>>> import numpy as np
>>> np.set_printoptions(precision=1, suppress=True, linewidth=140)
>>> def tidy(a):
...     return np.round(a, 1) + 0
... 
>>> M = np.load("m.npy")
>>> print(M)
[[-1.1 -0.1  1.2  0.   2.   2.   1.1  0.2  0.8 -0.1]
 [-1.  -0.1  1.1  0.   1.8  2.   1.  -0.1  1.2 -0.1]
 [-0.9 -0.1  1.1  0.   2.1  2.   1.   0.   1.2  0.1]
 [-1.   0.   0.9  0.   2.   2.   0.8 -0.2  1.2  0.2]
 [-1.1 -0.1  1.   0.   2.   2.   1.   0.   1.1  0.2]
 [-1.2  0.1  0.8  0.   2.   2.   1.   0.2  0.9  0.2]
 [-1.   0.   0.9  0.   2.2  2.   1.2 -0.1  1.   0. ]
 [-1.1  0.   0.8  0.   1.9  2.   1.   0.   0.9  0. ]
 [ 1.1 -0.2 -2.1  1.   2.   2.   0.9 -0.1  2.2  1.8]
 [ 1.   0.1 -2.2  0.9  2.   1.9  1.   0.   1.9  2.1]
 [ 1.  -0.1 -2.1  0.9  2.   2.   0.9  0.   2.1  2.1]
 [ 1.3  0.1 -1.8  1.2  2.2  2.1  0.9  0.   2.   2. ]
 [ 1.   0.1 -1.9  0.9  2.   2.   1.1  0.1  2.1  2.1]
 [ 1.   0.1 -1.9  1.   1.9  2.   1.1 -0.1  2.2  2.1]
 [ 1.   0.1 -2.1  1.1  2.   2.2  1.  -0.2  2.1  2.2]
 [ 1.  -0.1 -2.   1.   1.9  2.   0.8 -0.1  1.8  1.9]
 [-2.   0.  -1.1 -1.8  0.  -1.  -2.2  1.8  2.  -2. ]
 [-1.9 -0.1 -1.  -2.1  0.  -1.1 -2.1  2.1  2.2 -1.9]
 [-2.   0.2 -1.1 -2.   0.1 -0.9 -2.2  2.   2.1 -1.9]
 [-2.1  0.1 -1.  -2.   0.  -0.9 -2.   2.1  2.1 -2. ]
 [-1.9  0.  -0.8 -2.   0.  -1.  -2.   2.   1.9 -1.8]
 [-2.1 -0.2 -1.1 -2.2 -0.2 -1.1 -2.1  2.   2.  -2.1]
 [-2.1 -0.1 -1.1 -1.9  0.  -1.1 -2.2  1.9  1.9 -2. ]
 [-2.  -0.1 -1.1 -2.   0.2 -1.  -1.8  2.1  2.  -2.1]]
>>> Ac = M - M.mean(axis=0)
>>> Uu, sv, Vt = np.linalg.svd(Ac, full_matrices=False)
>>> print((np.sign(Uu[:, 0]) == np.sign(Uu[0, 0])).astype(int))
[1 1 1 1 1 1 1 1 1 1 1 1 1 1 1 1 0 0 0 0 0 0 0 0]
>>> print(np.searchsorted(np.cumsum(sv ** 2) / (sv ** 2).sum(), 0.9) + 1)
2
>>> print(tidy(np.abs(Vt[-1])))
[0.4 0.1 0.1 0.7 0.1 0.5 0.1 0.1 0.2 0.1]
>>> print(np.linalg.matrix_rank(M, rtol=0.1))
3
>>> print(np.argsort(-np.linalg.norm(M, axis=0).round(6), kind="stable")[:3])
[8 5 9]
>>> print(tidy(np.linalg.norm(M, 2) / np.linalg.norm(M)))
0.7
>>> q, _ = np.linalg.qr(np.array([[2.1, 0.8, -0.3, 0.6, 0.2, 1.3, -2.0, -1.2, 0.9, -0.1],
...     [0.3, -0.5, -0.9, 1.7, -1.0, 1.4, 0.4, 0.4, -0.7, 0.2],
...     [-0.4, 0.2, 0.8, 0.1, 0.7, -0.8, 0.3, 0.3, 0.1, 0.0],
...     [-0.7, -1.3, -0.2, -1.0, -0.4, -0.5, 0.4, 1.6, 0.6, -2.0],
...     [-1.1, -1.1, -0.7, -0.9, 1.4, 2.1, -0.5, -0.2, 0.9, 0.7],
...     [2.5, 0.1, 0.6, -0.5, -1.9, 0.3, 1.2, 0.6, -0.1, 0.4],
...     [2.2, -1.4, 1.7, 0.1, -0.5, 1.5, 0.1, -0.4, 0.6, 2.0],
...     [-0.2, 0.3, 0.0, 0.4, -0.4, 0.8, -1.5, -0.7, 1.2, 1.0],
...     [-0.8, -1.2, -0.3, -0.1, 0.8, 0.0, 0.1, 0.3, -0.1, 2.2],
...     [0.2, -0.2, -0.5, 0.3, 0.8, -1.1, -0.3, -3.0, 0.9, 0.2]]))
>>> A = -2 * q
>>> print(tidy(A))
[[ 1.  -0.5 -0.8  0.1  0.9  0.3  0.6  0.9 -0.2  0.1]
 [ 0.1  0.4 -1.  -1.3 -0.7  0.2 -0.5  0.1 -0.4  0.2]
 [-0.2 -0.2  0.9 -0.4  0.5 -0.2 -0.3  0.5 -1.5 -0.3]
 [-0.3  0.9 -0.2  0.6 -0.7 -0.5  0.9  0.6 -0.6  0.6]
 [-0.5  0.7 -0.5  0.7  0.7  1.1 -0.5 -0.4 -0.5  0. ]
 [ 1.2  0.1 -0.1  0.8 -0.8 -0.1 -0.5 -0.3 -0.5 -0.8]
 [ 1.   1.2  0.9 -0.5  0.4  0.3  0.2 -0.2  0.3  0.4]
 [-0.1 -0.2  0.1 -0.4 -0.4  0.7  1.4 -0.7 -0.4 -0.7]
 [-0.4  0.8 -0.2 -0.2  0.4 -0.4  0.1  0.6  0.5 -1.5]
 [ 0.1  0.2 -0.6 -0.1  0.7 -1.2  0.2 -1.1 -0.4  0.1]]
>>> rng = np.random.default_rng(8757)
>>> z = rng.permutation(10)
>>> print(z)
[6 5 0 9 4 2 3 1 7 8]
>>> M2 = A[z][:, z]
>>> print(np.allclose(M2, A))
False
>>> Uu, sv, Vt = np.linalg.svd(A, full_matrices=False)
>>> print(Uu.shape, sv.shape, Vt.shape)
(10, 10) (10,) (10, 10)
>>> print(tidy(Uu.T @ A @ Vt.T))
[[2. 0. 0. 0. 0. 0. 0. 0. 0. 0.]
 [0. 2. 0. 0. 0. 0. 0. 0. 0. 0.]
 [0. 0. 2. 0. 0. 0. 0. 0. 0. 0.]
 [0. 0. 0. 2. 0. 0. 0. 0. 0. 0.]
 [0. 0. 0. 0. 2. 0. 0. 0. 0. 0.]
 [0. 0. 0. 0. 0. 2. 0. 0. 0. 0.]
 [0. 0. 0. 0. 0. 0. 2. 0. 0. 0.]
 [0. 0. 0. 0. 0. 0. 0. 2. 0. 0.]
 [0. 0. 0. 0. 0. 0. 0. 0. 2. 0.]
 [0. 0. 0. 0. 0. 0. 0. 0. 0. 2.]]
>>> print(tidy(np.cumsum(sv ** 2) / np.sum(sv ** 2)))
[0.1 0.2 0.3 0.4 0.5 0.6 0.7 0.8 0.9 1. ]
>>> print(tidy(np.sqrt((sv ** 2).sum())), tidy(np.linalg.norm(A)))
6.3 6.3
>>> print((sv > 1e-8).sum())
10
>>> K = np.load("mat.npy")
>>> print(K)
[[ 2.3  1.2  0.3  0.5]
 [ 2.1  1.  -0.1  0.1]
 [ 2.4  1.1 -0.3  0.1]
 [ 2.6  1.7  0.5  0. ]
 [ 2.3  0.2 -0.7  0. ]
 [ 2.5  1.4 -0.1 -0.1]
 [ 1.6  1.   0.   1.1]
 [ 1.9  1.4 -0.3  0.2]
 [ 1.9  1.2  0.5  0.1]
 [ 1.4  1.   0.  -0.1]
 [ 1.8  1.1  0.1  0.4]
 [ 2.3  1.2 -0.1  0.1]
 [ 0.7  0.9  1.8  2.2]
 [ 1.1  0.7  2.1  1.7]
 [ 0.8  1.2  1.8  2.4]
 [ 1.1  0.9  2.   2.5]
 [ 1.1  1.3  2.5  2.5]
 [ 1.7  1.   2.2  2.8]
 [ 1.4  0.5  1.8  2.3]
 [ 1.3  0.8  1.8  2.3]
 [ 1.2  1.2  2.3  1.8]
 [ 1.3  0.9  1.9  1.8]
 [ 0.6  0.8  1.7  2.2]
 [ 1.   0.8  1.8  2.2]
 [-0.2  1.1  0.1  1.3]
 [ 0.2  0.8 -0.2  1.1]
 [ 0.4  0.8 -0.1  1.4]
 [-0.2  1.3  0.3  1. ]
 [-0.4  1.2 -0.3  1.5]
 [ 0.1  1.  -0.5  1. ]
 [ 0.1  1.2  0.3  1.5]
 [ 0.3  1.1  0.2  1.1]
 [-0.1  0.6 -0.4  1.1]
 [ 0.1  0.7 -0.1  1.1]
 [ 0.4  0.9 -0.2  0.6]
 [ 0.3  0.8 -0.4  0.9]]
>>> D = np.linalg.norm(K[:, None] - K[None], axis=-1)
>>> print(tidy(D[11]))
[0.6 0.3 0.2 0.8 1.2 0.3 1.2 0.5 0.7 0.9 0.6 0.  3.3 3.  3.3 3.4 3.7 3.6 3.1 3.1 3.1 2.8 3.3 3.1 2.8 2.4 2.3 2.7 3.  2.4 2.6 2.3 2.7 2.5
 2.  2.2]
>>> print(tidy(D[:5, :5]))
[[0.  0.6 0.7 0.8 1.5]
 [0.6 0.  0.4 1.1 1. ]
 [0.7 0.4 0.  1.  1. ]
 [0.8 1.1 1.  0.  1.9]
 [1.5 1.  1.  1.9 0. ]]
>>> print(tidy(np.linalg.norm(K, axis=1)))
[2.7 2.3 2.7 3.1 2.4 2.9 2.2 2.4 2.3 1.7 2.1 2.6 3.1 3.  3.3 3.5 3.9 4.1 3.3 3.3 3.4 3.1 3.  3.1 1.7 1.4 1.7 1.7 2.  1.5 1.9 1.6 1.3 1.3
 1.2 1.3]
>>> feats = np.load("x.npy")
>>> print(feats)
[[ 0  3  3  0 -1 -3 -2  3  3  1 -3  0 -3]
 [ 0  0 -2 -2  2 -2 -1  3  1  0 -1  0 -3]
 [ 0  0  0  3 -2  2 -3  3  1 -3  1  0 -1]
 [ 0  0  0  0  1  3 -3  3 -3 -3 -2  3  2]
 [ 0  0  0  0  0 -1 -3 -2 -1  0  3  0  0]
 [ 0  0  0  0  0  0  0 -2  3  2  0 -2  3]
 [ 0  0  0  0  0  0  0  1 -3  0  3 -2  1]
 [ 0  0  0  0  0  0  0  0  0 -3  3  1 -3]
 [ 0  0  0  0  0  0  0  0  0  3 -1  3 -2]
 [ 0  0  0  0  0  0  0  0  0  0  1 -2 -3]
 [ 0  0  0  0  0  0  0  0  0  0  0  3 -2]
 [ 0  0  0  0  0  0  0  0  0  0  0  0  2]
 [ 0  0  0  0  0  0  0  0  0  0  0  0  0]]
>>> Uu, sv, Vt = np.linalg.svd(feats)
>>> print(np.argmax(sv[:-1] / (sv[1:] + 1e-6)) + 1)
11
>>> M2 = Uu[:, :11] @ np.diag(sv[:11]) @ Vt[:11]
>>> print(np.linalg.matrix_rank(feats, rtol=0.05))
10
>>> print(tidy(np.linalg.norm(feats - M2, 2)), tidy(sv[11]))
0.0 0.0
